% ipython --no-banner

In [1]: import numpy as np

In [2]: import numpy.linalg as la

In [3]: np.set_printoptions(precision=2, suppress=True, linewidth=200, legacy="1.25")

In [4]: rnd = lambda a: np.round(a, 2) + 0

In [5]: A = np.loadtxt("test3.csv", delimiter=",")

In [6]: print(rnd(A))
[[1.   0.   0.   0.   0.  ]
 [0.25 0.25 0.25 0.   0.25]
 [0.   0.   1.   0.   0.  ]
 [0.33 0.   0.33 0.33 0.  ]
 [0.25 0.25 0.25 0.   0.25]]

In [7]: # rows sum to 1

In [8]: print(rnd(np.sort(np.abs(la.eigvals(A)))[::-1]))
[1.   1.   0.5  0.33 0.  ]

In [9]: print(rnd(la.matrix_power(A, 100)))
[[1.  0.  0.  0.  0. ]
 [0.5 0.  0.5 0.  0. ]
 [0.  0.  1.  0.  0. ]
 [0.5 0.  0.5 0.  0. ]
 [0.5 0.  0.5 0.  0. ]]

In [10]: pr = np.eye(5)[4]

In [11]: for _ in range(4):
    ...:     pr = pr @ A
    ...:     print(pr.round(2))
    ...: 
[0.25 0.25 0.25 0.   0.25]
[0.38 0.12 0.38 0.   0.12]
[0.44 0.06 0.44 0.   0.06]
[0.47 0.03 0.47 0.   0.03]

In [12]: r = la.matrix_rank(A)

In [13]: print(r)
4

In [14]: N = la.svd(A)[2][r:].T

In [15]: print([int(la.matrix_rank(A[:i])) for i in range(1, len(A) + 1)])
[1, 2, 3, 4, 4]

In [16]: print(np.allclose(A @ N, 0))
True

In [17]: print(rnd(A @ N))
[[0.]
 [0.]
 [0.]
 [0.]
 [0.]]

In [18]: print(la.matrix_rank(A.T @ A), la.matrix_rank(A @ A.T))
4 4

In [19]: K = np.array([[-0.1, -2.2, -1.8, -1.8],
    ...:     [1.6, 1.5, -0.9, 0.8],
    ...:     [0.4, -0.5, -0.3, 0.1],
    ...:     [1.1, 0.4, 0.0, -0.8]])

In [20]: rng = np.random.default_rng(14)

In [21]: K[2] = K[3] + 0.02 * rng.normal(size=4)

In [22]: print(rnd(K))
[[-0.1  -2.2  -1.8  -1.8 ]
 [ 1.6   1.5  -0.9   0.8 ]
 [ 1.11  0.38 -0.03 -0.86]
 [ 1.1   0.4   0.   -0.8 ]]

In [23]: print(rnd((K + K.T) / 2))
[[-0.1  -0.3  -0.34 -0.35]
 [-0.3   1.5  -0.26  0.6 ]
 [-0.34 -0.26 -0.03 -0.43]
 [-0.35  0.6  -0.43 -0.8 ]]

In [24]: K.inv()
Traceback (most recent call last):
  Cell In[24], line 1
    K.inv()
AttributeError: 'numpy.ndarray' object has no attribute 'inv'


In [25]: print(rnd(la.det(K)))
0.14

In [26]: print(np.allclose(K, K.T))
False

In [27]: print(rnd(np.abs(la.eigvals(K)).max()))
2.48

In [28]: print(np.allclose(K @ K.T, K.T @ K))
False

In [29]: la.determinant(K)
Traceback (most recent call last):
  Cell In[29], line 1
    la.determinant(K)
AttributeError: module 'numpy.linalg' has no attribute 'determinant'


In [30]: print(rnd((K - K.T) / 2))
[[ 0.   -1.9  -1.46 -1.45]
 [ 1.9   0.   -0.64  0.2 ]
 [ 1.46  0.64  0.   -0.43]
 [ 1.45 -0.2   0.43  0.  ]]

In [31]: print(np.argsort(-la.norm(K, axis=0).round(6), kind="stable")[:3])
[1 3 0]

In [32]: print([round(float(x), 2) for x in la.svd(K, compute_uv=False)[:3]])
[3.6, 2.63, 1.36]

In [33]: print(la.cond(K) > 100)
True

In [34]: Y = K + rng.integers(-2, 3, (4, 3)) @ rng.integers(-2, 3, (3, 4))

In [35]: print(rnd(Y))
[[-8.1  -0.2  -6.8   1.2 ]
 [ 7.6  -1.5  -0.9  -1.2 ]
 [-2.89 -1.62 -1.03  4.14]
 [-0.9   1.4   1.    0.2 ]]

In [36]: print(rnd(la.svd(Y - K, compute_uv=False)))
[13.05  4.6   3.52  0.  ]

In [37]: print(np.abs(Y - K).sum(axis=1))
[18. 11. 12.  5.]

In [38]: def softmax(z):
    ...:     e = np.exp(z - z.max(axis=-1, keepdims=True))
    ...:     return e / e.sum(axis=-1, keepdims=True)
    ...: 

In [39]: print(rnd(softmax(K[0] + 4)))
[0.67 0.08 0.12 0.12]

In [40]: print(rnd(softmax(K[0])))
[0.67 0.08 0.12 0.12]

In [41]: print(rnd(softmax(10 * K[0])))
[1. 0. 0. 0.]

In [42]: S = K @ K.T / np.sqrt(4)

In [43]: print(rnd(softmax(S + np.triu(np.full(S.shape, -np.inf), 1))))
[[1.   0.   0.   0.  ]
 [0.01 0.99 0.   0.  ]
 [0.21 0.35 0.44 0.  ]
 [0.14 0.26 0.31 0.3 ]]

In [44]: print(rnd(softmax(S)))
[[0.99 0.   0.   0.  ]
 [0.01 0.82 0.08 0.09]
 [0.15 0.25 0.31 0.3 ]
 [0.14 0.26 0.31 0.3 ]]

In [45]: print(rnd(softmax(S)[0] @ K))
[-0.09 -2.17 -1.78 -1.79]

In [46]: W0 = np.loadtxt("mat.csv", delimiter=",")

In [47]: print(W0)
[[-3. -2. -1.  0.  1.]
 [ 2.  3.  4.  5.  6.]
 [ 7.  8.  9. 10. 11.]
 [12. 13. 14. 15. 16.]
 [17. 18. 19. 20. 21.]]

In [48]: # null space of dimension 3

In [49]: r = la.matrix_rank(W0)

In [50]: print(r)
2

In [51]: N = la.svd(W0)[2][r:].T

In [52]: print(rnd(W0 @ N))
[[0. 0. 0.]
 [0. 0. 0.]
 [0. 0. 0.]
 [0. 0. 0.]
 [0. 0. 0.]]

In [53]: print(la.matrix_rank(W0.T @ W0), la.matrix_rank(W0 @ W0.T))
2 2

In [54]: print(rnd(N @ N.T))
[[ 0.4 -0.4 -0.2  0.   0.2]
 [-0.4  0.7 -0.2 -0.1  0. ]
 [-0.2 -0.2  0.8 -0.2 -0.2]
 [ 0.  -0.1 -0.2  0.7 -0.4]
 [ 0.2  0.  -0.2 -0.4  0.4]]

In [55]: print([int(la.matrix_rank(W0[:i])) for i in range(1, len(W0) + 1)])
[1, 2, 2, 2, 2]

In [56]: print(N.shape)
(5, 3)
